>>> import numpy as np
>>> from numpy import linalg as LA
>>> np.set_printoptions(precision=2, suppress=True, linewidth=160)
>>> out = np.array([[2, 3, 2, 2, 0], [3, 2, 1, 2, 0]])
>>> A = out.T @ out
>>> A
array([[13, 12,  7, 10,  0],
       [12, 13,  8, 10,  0],
       [ 7,  8,  5,  6,  0],
       [10, 10,  6,  8,  0],
       [ 0,  0,  0,  0,  0]])
>>> Uu, s, Vt = LA.svd(A)
>>> s.round(2) + 0
array([37.56,  1.44,  0.  ,  0.  ,  0.  ])
>>> np.argmax(s[:-1] / (s[1:] + 1e-6)) + 1
np.int64(2)
>>> out = Uu[:, :2] @ np.diag(s[:2]) @ Vt[:2]
>>> round(float(LA.norm(A - out) / LA.norm(A)), 2)
0.0
>>> LA.matrix_rank(A, rtol=0.05)
np.int64(1)
>>> LA.matrix_rank(out)
np.int64(2)
>>> np.round(np.sort(LA.eigvals(A).real), 2) + 0
array([ 0.  ,  0.  ,  0.  ,  1.44, 37.56])
>>> A @ A
array([[462, 468, 282, 372,   0],
       [468, 477, 288, 378,   0],
       [282, 288, 174, 228,   0],
       [372, 378, 228, 300,   0],
       [  0,   0,   0,   0,   0]])
>>> print(round(LA.det(A), 2))
0.0
>>> np.flatnonzero(LA.matrix_power((A != 0) + (A.T != 0) + np.eye(5), 5)[4])
array([4])
>>> (LA.matrix_power((A != 0) + (A.T != 0) + np.eye(5), 5) > 0).astype(int)
array([[1, 1, 1, 1, 0],
       [1, 1, 1, 1, 0],
       [1, 1, 1, 1, 0],
       [1, 1, 1, 1, 0],
       [0, 0, 0, 0, 1]])
>>> w1 = np.array([[1, 3, 3, 3, 3, 3],
...     [3, 1, 2, 0, 1, 3],
...     [1, 3, 2, 1, 1, 1],
...     [2, 3, 1, 3, 1, 3],
...     [3, 1, 0, 0, 3, 2]])
>>> beta = np.array([-1, 3, -2, -3, 0, 1])
>>> H = np.maximum(A @ w1 + beta, 0)
>>> (H > 0).astype(int)
array([[1, 1, 1, 1, 1, 1],
       [1, 1, 1, 1, 1, 1],
       [1, 1, 1, 1, 1, 1],
       [1, 1, 1, 1, 1, 1],
       [0, 1, 0, 0, 0, 1]])
>>> LA.matrix_rank(H)
np.int64(4)
>>> Z = np.array([[-3, 2, -3],
...     [3, 2, 2],
...     [3, 2, 3],
...     [2, -1, -1],
...     [-1, -3, 2],
...     [0, 2, -1]])
>>> w1 @ Z
array([[18,  8, 12],
       [-1, 15, -2],
       [13, 10,  9],
       [11, 12, -1],
       [-9,  3, -3]])
>>> arr = np.array([[-1, -1, -1, -1, -1],
...     [-1, -2, -2, -2, -2],
...     [-1, -2, -3, -3, -3],
...     [-1, -2, -3, -4, -4],
...     [-1, -2, -3, -4, -5]])
>>> # equal to its transpose
>>> ev, vecs = LA.eigh(arr)
>>> x0 = np.array([1, -3, 2, 0, 0])
>>> np.abs(arr).sum(axis=1).max(), round(np.abs(ev).max(), 2)
(np.int64(15), np.float64(12.34))
>>> x0 @ arr @ x0
np.int64(-5)
>>> print(vecs * np.abs(ev) @ vecs.T)
[[1. 1. 1. 1. 1.]
 [1. 2. 2. 2. 2.]
 [1. 2. 3. 3. 3.]
 [1. 2. 3. 4. 4.]
 [1. 2. 3. 4. 5.]]
>>> LA.eigvalsh(arr[1:, 1:])
array([-12.01,  -1.24,  -0.47,  -0.29])
>>> W0 = np.load("run4.npy")
>>> W0
array([[-2.59, -0.02, -0.01, -3.86],
       [-1.59,  0.01,  0.  , -2.4 ],
       [-1.98,  0.  , -0.01, -2.98],
       [-0.39,  0.03,  0.03, -0.57],
       [ 2.14,  0.03,  0.  ,  3.19],
       [ 2.81,  0.  ,  0.03,  4.21],
       [ 0.58, -0.02, -0.04,  0.88],
       [-2.43,  0.02,  0.01, -3.66],
       [ 0.71, -0.02,  0.01,  1.  ],
       [ 3.85, -0.03,  0.  ,  5.77],
       [-0.01, -0.02, -0.01, -0.02],
       [ 6.17,  0.02, -0.02,  9.26],
       [ 5.14,  0.  ,  0.  ,  7.73],
       [-1.3 ,  0.02,  0.03, -1.95],
       [ 2.97,  0.01,  0.01,  4.48],
       [ 2.01,  0.03, -0.03,  3.09],
       [ 0.7 ,  0.01,  0.02,  1.08],
       [-1.13, -0.01, -0.02, -1.67],
       [ 0.3 ,  0.01, -0.02,  0.46],
       [-1.55,  0.02, -0.02, -2.32],
       [-0.98,  0.02, -0.05, -1.56]])
>>> x0 = np.array([0, -1, -2, 0, 2])
>>> target = arr @ x0
>>> beta, lr = np.zeros(5), 1 / LA.norm(arr, 2) ** 2
>>> for i in range(50):
...     beta -= lr * arr.T @ (arr @ beta - target)
...     if i % 10 == 0: print(i, round(LA.norm(arr @ beta - target), 2))
... 
0 3.52
10 3.1
20 2.74
30 2.43
40 2.16
>>> beta
array([-0.43, -0.68, -0.51,  0.12,  0.7 ])
>>> round(float(LA.cond(arr)), 2)
45.46
